% python3 -q
>>> import numpy as np
>>> import numpy.linalg as la
>>> np.set_printoptions(precision=3, suppress=True, linewidth=120)
>>> def rnd(a):
...     return np.round(a, 3) + 0
... 
>>> arr = np.load("out8.npy")
>>> rnd(arr)
array([[ 0.912,  0.238,  0.188,  0.138,  0.088,  0.213,  0.063],
       [ 0.238,  0.355, -0.509, -0.374, -0.238, -0.577, -0.17 ],
       [ 0.188, -0.509,  0.598, -0.295, -0.188, -0.456, -0.134],
       [ 0.138, -0.374, -0.295,  0.784, -0.138, -0.334, -0.098],
       [ 0.088, -0.238, -0.188, -0.138,  0.912, -0.213, -0.063],
       [ 0.213, -0.577, -0.456, -0.334, -0.213,  0.483, -0.152],
       [ 0.063, -0.17 , -0.134, -0.098, -0.063, -0.152,  0.955]])
>>> vec = np.array([2, 0, 3, 3, 2, 0, 3])
>>> rnd(la.inv(arr))
array([[ 0.912,  0.238,  0.188,  0.138,  0.088,  0.213,  0.063],
       [ 0.238,  0.355, -0.509, -0.374, -0.238, -0.577, -0.17 ],
       [ 0.188, -0.509,  0.598, -0.295, -0.188, -0.456, -0.134],
       [ 0.138, -0.374, -0.295,  0.784, -0.138, -0.334, -0.098],
       [ 0.088, -0.238, -0.188, -0.138,  0.912, -0.213, -0.063],
       [ 0.213, -0.577, -0.456, -0.334, -0.213,  0.483, -0.152],
       [ 0.063, -0.17 , -0.134, -0.098, -0.063, -0.152,  0.955]])
>>> rnd(la.norm(vec)), rnd(la.norm(arr @ vec))
(np.float64(5.916), np.float64(5.916))
>>> rnd(la.det(arr))
np.float64(-1.0)
>>> rnd(arr.T @ (arr @ vec))
array([2., 0., 3., 3., 2., 0., 3.])
>>> 7 - la.matrix_rank(arr - np.eye(7), tol=1e-8)
np.int64(6)
>>> U, s, Vh = la.svd(arr, full_matrices=False)
>>> rnd(np.cumsum(s ** 2) / np.sum(s ** 2))
array([0.143, 0.286, 0.429, 0.571, 0.714, 0.857, 1.   ])
>>> rnd(np.sqrt((s ** 2).sum())), rnd(la.norm(arr))
(np.float64(2.646), np.float64(2.646))
>>> print(rnd(Vh @ Vh.T))
[[1. 0. 0. 0. 0. 0. 0.]
 [0. 1. 0. 0. 0. 0. 0.]
 [0. 0. 1. 0. 0. 0. 0.]
 [0. 0. 0. 1. 0. 0. 0.]
 [0. 0. 0. 0. 1. 0. 0.]
 [0. 0. 0. 0. 0. 1. 0.]
 [0. 0. 0. 0. 0. 0. 1.]]
>>> np.allclose(U * s @ Vh, arr)
True
>>> vals, V = la.eigh(arr)
>>> vec = np.array([1, -4, -4, 1, 3, -1, -5])
>>> rnd(V * np.abs(vals) @ V.T)
array([[1., 0., 0., 0., 0., 0., 0.],
       [0., 1., 0., 0., 0., 0., 0.],
       [0., 0., 1., 0., 0., 0., 0.],
       [0., 0., 0., 1., 0., 0., 0.],
       [0., 0., 0., 0., 1., 0., 0.],
       [0., 0., 0., 0., 0., 1., 0.],
       [0., 0., 0., 0., 0., 0., 1.]])
>>> rnd(np.abs(arr).sum(axis=1).max()), rnd(np.abs(vals).max())
(np.float64(2.46), np.float64(1.0))
>>> X = np.loadtxt("mat.csv", delimiter=",")
>>> print(X)
[[ 0.  0.  0.  0.]
 [ 0.  0.  0.  0.]
 [-2.  3. -2.  1.]
 [ 2.  2. -2.  0.]
 [ 2.  1.  0. -2.]
 [-2.  2.  0. -1.]
 [-1. -2. -2.  3.]
 [ 2.  2. -2.  0.]
 [-2.  2.  0. -1.]
 [-2.  2.  0. -1.]
 [ 0.  0.  0.  0.]
 [-2.  3. -2.  1.]
 [-2.  3. -2.  1.]
 [-1. -2. -2.  3.]
 [ 0.  0.  0.  0.]
 [ 0.  1. -2.  2.]
 [ 2.  1.  0. -2.]
 [ 0.  1. -2.  2.]
 [-3.  0. -2.  2.]]
>>> dist = la.norm(X[:, None] - X[None], axis=-1)
>>> rnd(dist[10])
array([0.   , 0.   , 4.243, 3.464, 3.   , 3.   , 4.243, 3.464, 3.   , 3.   , 0.   , 4.243, 4.243, 4.243, 0.   , 3.   ,
       3.   , 3.   , 4.123])
>>> rnd(dist[:5, :5])
array([[0.   , 0.   , 4.243, 3.464, 3.   ],
       [0.   , 0.   , 4.243, 3.464, 3.   ],
       [4.243, 4.243, 0.   , 4.243, 5.745],
       [3.464, 3.464, 4.243, 0.   , 3.   ],
       [3.   , 3.   , 5.745, 3.   , 0.   ]])
>>> dist.mean(axis=1).argmax()
np.int64(6)
>>> la.matrix_rank(dist ** 2)
np.int64(6)
